$ python3 -q
>>> import numpy as np
>>> np.set_printoptions(precision=2, suppress=True, linewidth=100)
>>> W0 = np.load("a.npy")
>>> W0
array([[2, 0, 1],
       [0, 2, 0],
       [1, 0, 2]])
>>> U, sig = np.linalg.svd(W0)
Traceback (most recent call last):
  File "<python-input-4>", line 1, in <module>
    U, sig = np.linalg.svd(W0)
    ^^^^^^
ValueError: too many values to unpack (expected 2)
>>> U, sig, vt = np.linalg.svd(W0, full_matrices=False)
>>> np.round(U.T @ U, 2) + 0
array([[1., 0., 0.],
       [0., 1., 0.],
       [0., 0., 1.]])
>>> np.abs(U[:, 0]).round(6).argmax()
np.int64(0)
>>> w, vecs = np.linalg.eig(W0)
>>> np.sort(np.linalg.eigvals(np.linalg.inv(W0)))
array([0.33, 0.5 , 1.  ])
>>> np.sort(np.linalg.eigvals(W0.T))
array([1., 2., 3.])
>>> np.sort(np.linalg.eigvals(W0 @ W0))
array([1., 4., 9.])
>>> W0 @ vecs[:, 0] - w[0] * vecs[:, 0]
array([0., 0., 0.])
>>> x0 = np.ones(3)
>>> for _ in range(7):
...     x0 = W0 @ x0
...     x0 /= np.linalg.norm(x0)
...     print(round(x0 @ W0 @ x0, 2))
... 
2.82
2.91
2.96
2.98
2.99
3.0
3.0
>>> x0
array([0.71, 0.04, 0.71])
>>> round(np.linalg.eigvalsh(W0)[-1], 2)
np.float64(3.0)
>>> u = np.array([1, 0, 2])
>>> other = W0 + np.outer(u, np.eye(3)[1])
>>> np.linalg.matrix_rank(other - W0)
np.int64(1)
>>> other
array([[2., 1., 1.],
       [0., 2., 0.],
       [1., 2., 2.]])
>>> np.linalg.matrix_rank(np.linalg.inv(other) - np.linalg.inv(W0), tol=1e-8)
np.int64(1)
